$ python3 -q
>>> import numpy as np
>>> import numpy.linalg as la
>>> np.set_printoptions(precision=2, suppress=True, linewidth=200)
>>> tidy = lambda a: np.round(a, 2) + 0
>>> K = np.loadtxt("mat.csv", delimiter=",")
>>> K
array([[0.67, 0.33, 0.  ],
       [0.33, 0.67, 0.  ],
       [0.  , 0.33, 0.67]])
>>> # row-stochastic, so 1 is an eigenvalue
>>> f = np.array([-2, -2, 1])
>>> Y = K + np.outer(f, np.eye(3)[0])
>>> tidy(la.det(Y) / la.det(K)), tidy(1 + la.solve(K, f)[0])
(np.float64(-1.0), np.float64(-1.0))
>>> evals, vecs = la.eig(K)
>>> tidy(np.sort(la.eigvals(K @ K)))
array([0.12, 0.45, 1.  ])
>>> tidy(np.sort(la.eigvals(la.inv(K))))
array([1.  , 1.49, 2.94])
>>> tidy(np.sort(la.eigvals(K.T)))
array([0.34, 0.67, 1.  ])
>>> Y = la.inv(K)
>>> tidy(Y)
array([[ 1.97, -0.97,  0.  ],
       [-0.97,  1.97,  0.  ],
       [ 0.48, -0.97,  1.49]])
>>> tidy(la.det(K) * la.det(Y))
np.float64(1.0)
>>> print(tidy(la.slogdet(K)[0]))
1.0
>>> (np.abs(Y) > 1e-9).astype(int)
array([[1, 1, 0],
       [1, 1, 0],
       [1, 1, 1]])
>>> tidy(np.sort(np.abs(la.eigvals(Y))))
array([1.  , 1.49, 2.94])
>>> Y.inv()
Traceback (most recent call last):
  File "<python-input-20>", line 1, in <module>
    Y.inv()
    ^^^^^
AttributeError: 'numpy.ndarray' object has no attribute 'inv'
>>> np.allclose(Y @ Y.T, Y.T @ Y)
False
>>> print(tidy(la.det(Y)))
4.39
>>> tidy(la.matrix_power(K, 2))
array([[0.56, 0.44, 0.  ],
       [0.44, 0.56, 0.  ],
       [0.11, 0.44, 0.45]])
>>> tidy(la.matrix_power(K, 100))
array([[0.5, 0.5, 0. ],
       [0.5, 0.5, 0. ],
       [0.5, 0.5, 0. ]])
>>> K.sum(axis=1)
array([1., 1., 1.])
>>> p = np.eye(3)[2]
>>> for _ in range(7):
...     p = p @ K
...     print(p.round(2))
... 
[0.   0.33 0.67]
[0.11 0.44 0.45]
[0.22 0.48 0.3 ]
[0.31 0.49 0.2 ]
[0.37 0.5  0.14]
[0.41 0.5  0.09]
[0.44 0.5  0.06]
>>> data = np.array([[0, 1, 0, 1], [1, 0, 0, 1], [0, 0, 0, 0], [1, 1, 0, 0]])
>>> tidy(la.det(2 * K)), tidy(la.det(K))
(np.float64(1.82), np.float64(0.23))
>>> print(tidy(la.det(K[::-1])))
-0.23
>>> tidy(np.einsum("ij,ji->", K, K))
np.float64(1.56)
>>> print(tidy(la.eigvals(K)))
[0.67 1.   0.34]
>>> tidy(np.einsum("ii->", K))
np.float64(2.01)
>>> print(tidy(la.eigvals(K).sum().real))
2.01
>>> q, _ = la.qr(np.array([[0.1, -0.2],
...     [-0.3, 0.7],
...     [-0.7, -1.0],
...     [-0.8, -0.8],
...     [-0.1, 0.7],
...     [-0.9, 0.9]]))
>>> A = q @ q.T
>>> tidy(A)
array([[ 0.02, -0.06,  0.02,  0.  , -0.05, -0.11],
       [-0.06,  0.2 , -0.09, -0.03,  0.17,  0.34],
       [ 0.02, -0.09,  0.49,  0.46, -0.16,  0.04],
       [ 0.  , -0.03,  0.46,  0.46, -0.11,  0.14],
       [-0.05,  0.17, -0.16, -0.11,  0.15,  0.25],
       [-0.11,  0.34,  0.04,  0.14,  0.25,  0.69]])
>>> rng = np.random.default_rng(1)
>>> lab = rng.permutation(6)
>>> lab
array([4, 0, 2, 1, 5, 3])
>>> Y = A[lab][:, lab]
>>> tidy(np.trace(Y))
np.float64(2.0)
>>> print(tidy(Y))
[[ 0.15 -0.05 -0.16  0.17  0.25 -0.11]
 [-0.05  0.02  0.02 -0.06 -0.11  0.  ]
 [-0.16  0.02  0.49 -0.09  0.04  0.46]
 [ 0.17 -0.06 -0.09  0.2   0.34 -0.03]
 [ 0.25 -0.11  0.04  0.34  0.69  0.14]
 [-0.11  0.    0.46 -0.03  0.14  0.46]]
>>> print(tidy(la.det(Y)), tidy(la.det(A[lab])))
0.0 0.0
>>> print(tidy(np.diag(Y)))
[0.15 0.02 0.49 0.2  0.69 0.46]
>>> tidy(Y @ la.pinv(Y) @ Y)
array([[ 0.15, -0.05, -0.16,  0.17,  0.25, -0.11],
       [-0.05,  0.02,  0.02, -0.06, -0.11,  0.  ],
       [-0.16,  0.02,  0.49, -0.09,  0.04,  0.46],
       [ 0.17, -0.06, -0.09,  0.2 ,  0.34, -0.03],
       [ 0.25, -0.11,  0.04,  0.34,  0.69,  0.14],
       [-0.11,  0.  ,  0.46, -0.03,  0.14,  0.46]])
>>> tidy(np.trace(la.pinv(Y) @ Y))
np.float64(2.0)
